$ ipython --no-banner

In [1]: import numpy as np

In [2]: import numpy.linalg as la

In [3]: np.set_printoptions(suppress=True, linewidth=140)

In [4]: A = np.load("arr.npy")

In [5]: A
Out[5]: 
array([[ 1,  1,  1,  1,  1,  1,  1,  1],
       [ 1,  1, -1, -1,  1,  1, -1, -1]])

In [6]: x = np.array([0, 3, 0, 2, 2, 1, 2, 1])

In [7]: a = np.maximum(A @ x, 0)

In [8]: print(np.maximum(A @ (3 * x), 0))
[33  3]

In [9]: np.flatnonzero(a > 1e-9)
Out[9]: array([0, 1])

In [10]: np.round(np.tanh(A @ x), 2)
Out[10]: array([1.  , 0.76])

In [11]: Uu, s, VT = la.svd(A, full_matrices=False)

In [12]: print(np.cumsum(s ** 2) / np.sum(s ** 2))
[0.5 1. ]

In [13]: print(Uu.shape, s.shape, VT.shape)
(2, 2) (2,) (2, 8)

In [14]: print(np.sqrt((s ** 2).sum()), np.round(la.norm(A), 2))
4.0 4.0

In [15]: (s > 1e-8).sum()
Out[15]: np.int64(2)

In [16]: Uu.T @ Uu
Out[16]: 
array([[1., 0.],
       [0., 1.]])

In [17]: np.round(Uu.T @ A @ VT.T, 2) + 0
Out[17]: 
array([[2.83, 0.  ],
       [0.  , 2.83]])

In [18]: A[0] @ A[1]
Out[18]: np.int64(0)

In [19]: round(float(la.norm(A[0], 1)), 2), round(float(la.norm(A[0], np.inf)), 2)
Out[19]: (8.0, 1.0)

In [20]: arr = np.load("a.npy")

In [21]: arr
Out[21]: 
array([[-3, -3, -1, -1],
       [-3, -9, -1, -3],
       [-2, -2,  2,  2],
       [-2, -6,  2,  6]])

In [22]: t3 = np.stack([arr, 5 * arr, arr[::-1]])

In [23]: la.matrix_rank(t3.reshape(3, -1))
Out[23]: np.int64(2)

In [24]: np.round(la.norm(t3, axis=(1, 2)), 2)
Out[24]: array([14.7 , 73.48, 14.7 ])

In [25]: (t3 @ arr.T).shape
Out[25]: (3, 4, 4)

In [26]: print(np.round(la.det(t3), 2))
[   256. 160000.    256.]

In [27]: m1 = np.array([[-0.2, -0.8, 1.7, 0.6, 0.9],
    ...:     [0.1, -0.1, -0.6, 1.7, 1.0],
    ...:     [1.0, -0.4, 0.5, 0.6, 0.7],
    ...:     [0.8, 0.3, 0.0, 0.3, 1.0],
    ...:     [3.1, -2.2, -0.2, 0.6, 0.6]])

In [28]: m1[:, 1] *= 3

In [29]: m1.round(2)
Out[29]: 
array([[-0.2, -2.4,  1.7,  0.6,  0.9],
       [ 0.1, -0.3, -0.6,  1.7,  1. ],
       [ 1. , -1.2,  0.5,  0.6,  0.7],
       [ 0.8,  0.9,  0. ,  0.3,  1. ],
       [ 3.1, -6.6, -0.2,  0.6,  0.6]])

In [30]: f = np.array([5, -5, -5, 4, 3])

In [31]: Y = m1 + np.outer(f, np.eye(5)[4])

In [32]: Y.round(2)
Out[32]: 
array([[-0.2, -2.4,  1.7,  0.6,  5.9],
       [ 0.1, -0.3, -0.6,  1.7, -4. ],
       [ 1. , -1.2,  0.5,  0.6, -4.3],
       [ 0.8,  0.9,  0. ,  0.3,  5. ],
       [ 3.1, -6.6, -0.2,  0.6,  3.6]])

In [33]: la.matrix_rank(Y - m1)
Out[33]: np.int64(1)

In [34]: x = np.array([1, 0, 1, 0, 0])

In [35]: y = m1 @ x

In [36]: c, lr = np.zeros(5), 1 / la.norm(m1, 2) ** 2

In [37]: for i in range(250):
    ...:     c -= lr * m1.T @ (m1 @ c - y)
    ...:     if i % 50 == 0: print(i, round(la.norm(m1 @ c - y), 2))
    ...: 
0 1.5
50 0.4
100 0.18
150 0.15
200 0.14

In [38]: c.round(2)
Out[38]: array([ 0.81, -0.08,  0.79, -0.3 ,  0.38])

In [39]: np.round(la.cond(m1), 2)
Out[39]: np.float64(32.36)

In [40]: Y = m1 / la.norm(m1, axis=1, keepdims=True)

In [41]: C2 = Y @ Y.T

In [42]: C2.round(2)
Out[42]: 
array([[ 1.  ,  0.24,  0.77, -0.25,  0.68],
       [ 0.24,  1.  ,  0.48,  0.4 ,  0.26],
       [ 0.77,  0.48,  1.  ,  0.2 ,  0.85],
       [-0.25,  0.4 ,  0.2 ,  1.  , -0.23],
       [ 0.68,  0.26,  0.85, -0.23,  1.  ]])

In [43]: np.round(la.norm(Y, axis=1), 2)
Out[43]: array([1., 1., 1., 1., 1.])

In [44]: (np.abs(C2) > 0.9).astype(int)
Out[44]: 
array([[1, 0, 0, 0, 0],
       [0, 1, 0, 0, 0],
       [0, 0, 1, 0, 0],
       [0, 0, 0, 1, 0],
       [0, 0, 0, 0, 1]])

In [45]: (C2 - 2 * np.eye(5)).round(6).argmax(axis=1)
Out[45]: array([2, 2, 4, 1, 2])
